% ipython --no-banner

In [1]: import numpy as np

In [2]: np.set_printoptions(suppress=True, linewidth=100)

In [3]: J = np.cumsum(np.array([[3, 3, 0],
   ...:     [1, 0, 3],
   ...:     [1, 0, 3],
   ...:     [-3, 0, 0],
   ...:     [-3, -1, 3],
   ...:     [-3, 3, 3],
   ...:     [1, 2, 2],
   ...:     [-2, -3, 2],
   ...:     [-1, 2, 3],
   ...:     [1, -3, -2],
   ...:     [2, -1, -2],
   ...:     [2, 3, 3],
   ...:     [-1, 3, -2],
   ...:     [-1, -2, 1],
   ...:     [0, 3, 3],
   ...:     [-2, 3, 2],
   ...:     [1, 1, 1]]), axis=0)

In [4]: print(J)
[[ 3  3  0]
 [ 4  3  3]
 [ 5  3  6]
 [ 2  3  6]
 [-1  2  9]
 [-4  5 12]
 [-3  7 14]
 [-5  4 16]
 [-6  6 19]
 [-5  3 17]
 [-3  2 15]
 [-1  5 18]
 [-2  8 16]
 [-3  6 17]
 [-3  9 20]
 [-5 12 22]
 [-4 13 23]]

In [5]: Y = np.c_[J[:, :1] @ np.array([[4]]), np.array([-4, 8, 1, -8, -5, 0, 2, 8, 3, 5, 6, -1, 5, 1, -7, 9, -8])]

In [6]: print(Y)
[[ 12  -4]
 [ 16   8]
 [ 20   1]
 [  8  -8]
 [ -4  -5]
 [-16   0]
 [-12   2]
 [-20   8]
 [-24   3]
 [-20   5]
 [-12   6]
 [ -4  -1]
 [ -8   5]
 [-12   1]
 [-12  -7]
 [-20   9]
 [-16  -8]]

In [7]: print(np.round(np.linalg.norm(Y - J @ np.linalg.lstsq(J, Y)[0], axis=0), 2) + 0)
[ 0.   21.63]

In [8]: print(np.round(np.linalg.lstsq(J, Y[:, 0])[0], 2) + 0)
[4. 0. 0.]

In [9]: print(np.round(np.linalg.norm(np.linalg.qr(J)[0].T @ Y, axis=0) ** 2 / ((Y ** 2).sum(axis=0) + 1e-12), 2))
[1.   0.12]

In [10]: M = np.loadtxt("test16.csv", delimiter=",")

In [11]: print(M.round(2))
[[0.33 0.33 0.33]
 [0.33 0.33 0.33]
 [0.33 0.33 0.33]]

In [12]: print(np.einsum("ij,ji->", M, M))
1.0

In [13]: print(np.round(np.poly(M), 2) + 0)
[ 1. -1.  0.  0.]

In [14]: print(np.round(np.linalg.eigvals(M).sum().real, 2))
1.0

In [15]: print(np.round(np.linalg.eigvals(M), 2) + 0)
[1. 0. 0.]

In [16]: print(np.round(np.linalg.det(M[::-1]), 2))
0.0

In [17]: vals, vecs = np.linalg.eigh(M)

In [18]: x0 = np.array([1, 3, 2])

In [19]: print(round(x0 @ M @ x0 / (x0 @ x0), 2), np.round(vals[0], 2), round(vals[-1], 2))
0.86 0.0 1.0

In [20]: print(np.round(np.linalg.eigvalsh(M[1:, 1:]), 2))
[0.   0.67]

In [21]: print(np.round(vecs * np.abs(vals) @ vecs.T, 2))
[[0.33 0.33 0.33]
 [0.33 0.33 0.33]
 [0.33 0.33 0.33]]

In [22]: print(np.abs(M).sum(axis=1).max(), np.round(np.abs(vals).max(), 2))
1.0 1.0

In [23]: print(np.round(np.linalg.matrix_power(M, 100), 2))
[[0.33 0.33 0.33]
 [0.33 0.33 0.33]
 [0.33 0.33 0.33]]

In [24]: print(M.sum(axis=1))
[1. 1. 1.]

In [25]: print(M @ np.ones(3))
[1. 1. 1.]

In [26]: print(np.round(np.linalg.matrix_power(M, 2), 2))
[[0.33 0.33 0.33]
 [0.33 0.33 0.33]
 [0.33 0.33 0.33]]

In [27]: print(np.round(np.sort(np.abs(np.linalg.eigvals(M)))[::-1], 2) + 0)
[1. 0. 0.]

In [28]: pr = np.eye(3)[0]

In [29]: for _ in range(5):
    ...:     pr = pr @ M
    ...:     print(pr.round(2))
    ...: 
[0.33 0.33 0.33]
[0.33 0.33 0.33]
[0.33 0.33 0.33]
[0.33 0.33 0.33]
[0.33 0.33 0.33]

In [30]: print(np.abs(np.diag(np.linalg.qr(M)[1])) > 1e-9)
[ True False False]

In [31]: print(np.round(np.trace(np.linalg.pinv(M) @ M), 2))
1.0

In [32]: print(np.unique(M.round(6), axis=0).shape)
(1, 3)

In [33]: m1 = np.load("run9.npy")

In [34]: print(m1)
[[ 0. -2. -2.]
 [ 1. -3. -2.]
 [ 0.  0.  1.]]

In [35]: print(np.linalg.matrix_rank(m1))
3

In [36]: print(np.count_nonzero(m1))
6

In [37]: print(m1.sum(axis=1))
[-4. -4.  1.]

In [38]: print(m1 - m1[0])
[[ 0.  0.  0.]
 [ 1. -1.  0.]
 [ 0.  2.  3.]]

In [39]: np.zeros(3, 3)
TypeError: Cannot interpret '3' as a data type


In [40]: Y = np.array([[-3, 2], [-2, -2], [1, 2]])

In [41]: print(np.einsum("ij,ij->i", m1, m1))
[ 8. 14.  1.]

In [42]: print(np.einsum("ij->j", m1))
[ 1. -5. -3.]

In [43]: print(np.linalg.matrix_rank(np.vstack([m1, Y.T])))
3

In [44]: print(m1 @ Y)
[[2. 0.]
 [1. 4.]
 [1. 2.]]
